$ python -q
>>> import numpy as np
>>> import numpy.linalg as la
>>> np.set_printoptions(precision=3, suppress=True, linewidth=120, floatmode="fixed")
>>> m1 = np.array([[1.0, 0.0, 0.0, 0.0],
...     [0.0, 1.0, 0.0, 0.0],
...     [0.0, 0.0, 1.0, 0.0],
...     [0.0, 0.5, 0.0, 0.5]])
>>> proj = np.triu(np.array([[2, 3, 0, -3], [2, 0, 0, 0], [-2, -1, -3, -1], [0, -2, 0, -2]]), 1) + np.eye(4)
>>> M2 = proj @ m1 @ la.inv(proj)
>>> proj @ m1 - m1 @ proj
array([[ 0.000, -1.500,  0.000,  1.500],
       [ 0.000,  0.000,  0.000,  0.000],
       [ 0.000, -0.500,  0.000,  0.500],
       [ 0.000,  0.000,  0.000,  0.000]])
>>> M2
array([[ 1.000, -1.500,  0.000,  1.500],
       [ 0.000,  1.000,  0.000,  0.000],
       [ 0.000, -0.500,  1.000,  0.500],
       [ 0.000,  0.500,  0.000,  0.500]])
>>> la.matrix_rank(M2)
np.int64(4)
>>> np.trace(M2), np.trace(m1)
(np.float64(3.5), np.float64(3.5))
>>> [int(la.matrix_rank(la.matrix_power(m1, p))) for p in range(1, 5)]
[4, 4, 4, 4]
>>> print(np.sort(la.eigvals(m1)))
[0.500 1.000 1.000 1.000]
>>> la.matrix_rank(m1 - m1[0, 0] * np.eye(4))
np.int64(1)
>>> rng = np.random.default_rng(174643)
>>> lab = rng.permutation(4)
>>> lab
array([2, 0, 3, 1])
>>> M2 = m1[lab][:, lab]
>>> M2
array([[1.000, 0.000, 0.000, 0.000],
       [0.000, 1.000, 0.000, 0.000],
       [0.000, 0.000, 0.500, 0.500],
       [0.000, 0.000, 0.000, 1.000]])
>>> data = np.load("block16.npy")
>>> data
array([[ 2,  3,  4],
       [ 5,  6,  7],
       [ 8,  9, 10],
       [11, 12, 13],
       [14, 15, 16],
       [17, 18, 19]])
>>> # looks like rank 2
>>> print(la.matrix_rank(data, rtol=0.1))
1
>>> la.cond(data) > 100
np.True_
>>> round(la.norm(data, 2) / la.norm(data), 3)
np.float64(1.0)
>>> U, sigma, vt = la.svd(data)
>>> vecs = vt[:(sigma > 1e-8).sum()]
>>> x = data[3] + 2 * data[5] + rng.integers(2) * np.eye(3)[0]
>>> x
array([46.000, 48.000, 51.000])
>>> vecs.T @ vecs
array([[ 0.833,  0.333, -0.167],
       [ 0.333,  0.333,  0.333],
       [-0.167,  0.333,  0.833]])
>>> np.diag(vecs.T @ vecs)
array([0.833, 0.333, 0.833])
>>> np.allclose(vecs.T @ vecs @ x, x)
False
>>> def softmax(z):
...     e = np.exp(z - z.max(axis=-1, keepdims=True))
...     return e / e.sum(axis=-1, keepdims=True)
... 
>>> softmax(data[1])
array([0.090, 0.245, 0.665])
>>> softmax(data[1] + -3)
array([0.090, 0.245, 0.665])
>>> scores = data @ data.T / np.sqrt(3)
>>> np.round(softmax(scores + np.triu(np.full(scores.shape, -np.inf), 1)), 3) + 0
array([[1.000, 0.000, 0.000, 0.000, 0.000, 0.000],
       [0.000, 1.000, 0.000, 0.000, 0.000, 0.000],
       [0.000, 0.000, 1.000, 0.000, 0.000, 0.000],
       [0.000, 0.000, 0.000, 1.000, 0.000, 0.000],
       [0.000, 0.000, 0.000, 0.000, 1.000, 0.000],
       [0.000, 0.000, 0.000, 0.000, 0.000, 1.000]])
